$ python -q
>>> import numpy as np
>>> import numpy.linalg as la
>>> np.set_printoptions(suppress=True, linewidth=120)
>>> tidy = lambda a: np.round(a, 2) + 0
>>> A = np.load("test18.npy")
>>> A
array([[-0.9,  0.8,  0.4],
       [-0.7, -1.2, -1.8],
       [ 2.8,  0.1,  0.1],
       [ 1.1,  0.9,  1.9],
       [ 0.1, -0.4, -0.5],
       [-2. , -1.2, -1.1],
       [ 0.3,  0.4,  1.9],
       [ 1. ,  0.3,  0. ],
       [-0.5,  0.6,  0.3],
       [ 0.3, -0.1, -0.1],
       [ 2. ,  1.8, -0.8],
       [ 1.5, -0.2, -1.3],
       [ 2.3, -1. ,  0.8],
       [ 0.6, -2.2, -1.7],
       [-0.4, -0.1,  1.7],
       [-1. , -0.9, -0.3],
       [ 0.3,  1.4, -1.9],
       [ 3.9,  6. , -3.6],
       [-1. ,  1.1,  1.3],
       [-1.1, -1.8, -0.3],
       [ 0. ,  1.4,  0.8],
       [ 0.8, -0.6, -1.1],
       [-0.4, -1.4, -0.7],
       [ 1.3,  0.6,  1.3],
       [ 0.4, -0.3, -0.8]])
>>> cen = A - A.mean(axis=0)
>>> V = la.svd(cen)[2][:1]
>>> out = cen - cen @ V.T @ V
>>> tidy(out.std(axis=0))
array([0.79, 0.67, 1.19])
>>> tidy((cen @ V.T).std(axis=0))
array([1.86])
>>> tidy(np.diag(V.T @ V))
array([0.34, 0.58, 0.08])
>>> def softmax(z):
...     e = np.exp(z - z.max(axis=-1, keepdims=True))
...     return e / e.sum(axis=-1, keepdims=True)
... 
>>> tidy(softmax(10 * A[5]))
array([0.  , 0.27, 0.73])
>>> tidy(softmax(A).sum(axis=1))
array([1., 1., 1., 1., 1., 1., 1., 1., 1., 1., 1., 1., 1., 1., 1., 1., 1., 1., 1., 1., 1., 1., 1., 1., 1.])
>>> att = A @ A.T / np.sqrt(3)
>>> tidy(softmax(att)[5] @ A)
array([-1.15, -1.2 , -0.97])
>>> P = A @ la.solve(A.T @ A, A.T)
>>> tidy(la.eigvalsh(P))
array([0., 0., 0., 0., 0., 0., 0., 0., 0., 0., 0., 0., 0., 0., 0., 0., 0., 0., 0., 0., 0., 0., 1., 1., 1.])
>>> tidy(P @ A[:, 0])
array([-0.9, -0.7,  2.8,  1.1,  0.1, -2. ,  0.3,  1. , -0.5,  0.3,  2. ,  1.5,  2.3,  0.6, -0.4, -1. ,  0.3,  3.9,
       -1. , -1.1,  0. ,  0.8, -0.4,  1.3,  0.4])
>>> out = np.c_[A[:, :2] @ np.array([[0, -5], [5, 2]]), np.array([4, -1, 0, 3, 3, 2, 0, 4, -5, -4, 2, 5, -2, 0, 3, 2, 4, 1, -3, -3, -3, 5, 1, 5, -3])]
>>> tidy(out)
array([[  4. ,   6.1,   4. ],
       [ -6. ,   1.1,  -1. ],
       [  0.5, -13.8,   0. ],
       [  4.5,  -3.7,   3. ],
       [ -2. ,  -1.3,   3. ],
       [ -6. ,   7.6,   2. ],
       [  2. ,  -0.7,   0. ],
       [  1.5,  -4.4,   4. ],
       [  3. ,   3.7,  -5. ],
       [ -0.5,  -1.7,  -4. ],
       [  9. ,  -6.4,   2. ],
       [ -1. ,  -7.9,   5. ],
       [ -5. , -13.5,  -2. ],
       [-11. ,  -7.4,   0. ],
       [ -0.5,   1.8,   3. ],
       [ -4.5,   3.2,   2. ],
       [  7. ,   1.3,   4. ],
       [ 30. ,  -7.5,   1. ],
       [  5.5,   7.2,  -3. ],
       [ -9. ,   1.9,  -3. ],
       [  7. ,   2.8,  -3. ],
       [ -3. ,  -5.2,   5. ],
       [ -7. ,  -0.8,   1. ],
       [  3. ,  -5.3,   5. ],
       [ -1.5,  -2.6,  -3. ]])
>>> tidy(la.norm(out - A @ la.lstsq(A, out)[0], axis=0))
array([ 0.  ,  0.  , 15.18])
>>> tidy(la.lstsq(A, out[:, 0])[0])
array([0., 5., 0.])
>>> tidy(la.norm(la.qr(A)[0].T @ out, axis=0) ** 2 / ((out ** 2).sum(axis=0) + 1e-12))
array([1.  , 1.  , 0.06])
>>> la.matrix_rank(out)
np.int64(3)
